$ python3 -q
>>> import numpy as np
>>> np.set_printoptions(precision=2, suppress=True, linewidth=140, sign=" ")
>>> def rnd(a):
...     return np.round(a, 2) + 0
... 
>>> F = np.loadtxt("case0.csv", delimiter=",")
>>> rnd(F)
array([[ 0.4 , -0.69, -0.6 ],
       [-0.69,  0.2 , -0.69],
       [-0.6 , -0.69,  0.4 ]])
>>> rng = np.random.default_rng(2788)
>>> idx = rng.permutation(3)
>>> idx
array([ 0,  2,  1])
>>> out = F[idx][:, idx]
>>> rnd(np.diag(out))
array([ 0.4,  0.4,  0.2])
>>> rnd(out)
array([[ 0.4 , -0.6 , -0.69],
       [-0.6 ,  0.4 , -0.69],
       [-0.69, -0.69,  0.2 ]])
>>> rnd(np.sort(np.abs(np.linalg.eigvals(out))))
array([ 1.,  1.,  1.])
>>> print(rnd(np.linalg.det(out)), rnd(np.linalg.det(F[idx])))
-1.0 1.0
>>> x0 = np.array([-2, 1, 3])
>>> a = np.maximum(F @ x0, 0)
>>> rnd(a)
array([ 0.  ,  0.  ,  1.71])
>>> rnd(np.maximum(F @ x0, 0) - np.maximum(-F @ x0, 0))
array([-3.29, -0.49,  1.71])
>>> rnd(np.maximum(F @ (3 * x0), 0))
array([ 0.  ,  0.  ,  5.12])
>>> rnd(F * (a > 1e-9)[:, None])
array([[ 0.  ,  0.  ,  0.  ],
       [ 0.  ,  0.  ,  0.  ],
       [-0.6 , -0.69,  0.4 ]])
>>> out = np.array([[2, -1, -2], [-1, 1, 0], [-1, 0, 2]])
>>> m1 = np.tril(out)
>>> m1
array([[ 2,  0,  0],
       [-1,  1,  0],
       [-1,  0,  2]])
>>> idx = rng.permutation(3)
>>> idx
array([ 2,  0,  1])
>>> out = m1[idx][:, idx]
>>> out
array([[ 2, -1,  0],
       [ 0,  2,  0],
       [ 0, -1,  1]])
>>> np.allclose(out, m1)
False
>>> out = np.array([[-3, 0, -1], [-2, 2, -1], [3, 0, -3]])
>>> np.vstack([m1, out.T]).shape
(6, 3)
>>> print(np.linalg.matrix_rank(np.vstack([m1, out.T])))
3
>>> m1 @ out
array([[-6,  0, -2],
       [ 1,  2,  0],
       [ 9,  0, -5]])
>>> print(np.einsum("ij,ij->i", m1, m1))
[ 4  2  5]
>>> np.einsum("ij->j", m1)
array([ 0,  1,  2])
>>> np.linalg.matrix_power(m1, 3)
array([[  8,   0,   0],
       [ -7,   1,   0],
       [-12,   0,   8]])
>>> print(rnd(np.abs(np.linalg.eigvals(m1)).max()))
2.0
>>> np.allclose(m1 @ m1.T, m1.T @ m1)
False
>>> (m1 - m1.T) / 2
array([[ 0. ,  0.5,  0.5],
       [-0.5,  0. ,  0. ],
       [-0.5,  0. ,  0. ]])
>>> rnd(np.linalg.det(m1))
np.float64(4.0)
>>> theta = np.sort(rng.uniform(-2, 2, 25))
>>> X = np.c_[theta, theta ** 2, theta ** 3] @ np.array([[1, -4, 2, -5], [-4, 2, -2, -2], [1, 4, -3, 2]])
>>> rnd(X)
array([[-23.91, -13.46,  10.16, -12.08],
       [-22.65, -11.98,   9.1 , -10.95],
       [-18.4 ,  -7.3 ,   5.73,  -7.29],
       [-15.56,  -4.51,   3.71,  -5.02],
       [-13.03,  -2.29,   2.11,  -3.14],
       [ -7.11,   1.57,  -0.68,   0.5 ],
       [ -5.97,   2.01,  -1.01,   1.01],
       [ -4.26,   2.4 ,  -1.31,   1.6 ],
       [ -4.01,   2.42,  -1.33,   1.66],
       [ -3.52,   2.44,  -1.36,   1.76],
       [ -3.17,   2.42,  -1.36,   1.82],
       [ -1.86,   2.11,  -1.19,   1.8 ],
       [  0.06,  -0.4 ,   0.19,  -0.55],
       [ -0.33,  -1.02,   0.17,  -2.64],
       [ -0.42,  -0.98,   0.08,  -2.86],
       [ -1.13,  -0.1 ,  -0.98,  -4.1 ],
       [ -1.23,   0.09,  -1.18,  -4.23],
       [ -2.03,   2.1 ,  -3.09,  -5.02],
       [ -2.1 ,   2.31,  -3.28,  -5.07],
       [ -2.19,   2.58,  -3.53,  -5.13],
       [ -2.36,   3.17,  -4.05,  -5.23],
       [ -2.64,   4.2 ,  -4.97,  -5.36],
       [ -2.85,   5.09,  -5.75,  -5.43],
       [ -3.85,  10.24, -10.15,  -5.38],
       [ -4.82,  17.45, -16.15,  -4.62]])
>>> C2 = np.cov(X, rowvar=False)
>>> rnd(np.linalg.eigvalsh(C2)[::-1])
array([ 101.17,   20.01,    8.1 ,    0.  ])
>>> np.argwhere(np.triu(np.abs(np.corrcoef(X.T)) > 0.8, 1))
array([[ 1,  2]])
>>> print(rnd(np.polyfit(X[:, 2], X[:, 0], 1)))
[-0.89 -7.04]
>>> rnd(np.median(X, axis=0))
array([-3.17,  2.1 , -1.19, -4.23])
>>> print(rnd(C2))
[[ 48.52  29.85 -25.3   15.79]
 [ 29.85  37.6  -32.3    9.87]
 [-25.3  -32.3   28.5   -5.68]
 [ 15.79   9.87  -5.68  14.65]]
>>> D = np.linalg.norm(X[:, None] - X[None], axis=-1)
>>> rnd(D[:5, :5])
array([[  0.  ,   2.49,  10.53,  15.54,  19.69],
       [  2.49,   0.  ,   8.04,  13.05,  17.2 ],
       [ 10.53,   8.04,   0.  ,   5.01,   9.17],
       [ 15.54,  13.05,   5.01,   0.  ,   4.16],
       [ 19.69,  17.2 ,   9.17,   4.16,   0.  ]])
>>> D.shape
(25, 25)
>>> np.unravel_index(D.round(6).argmax(), D.shape)
(np.int64(0), np.int64(24))
>>> D.mean(axis=1).argmax()
np.int64(0)
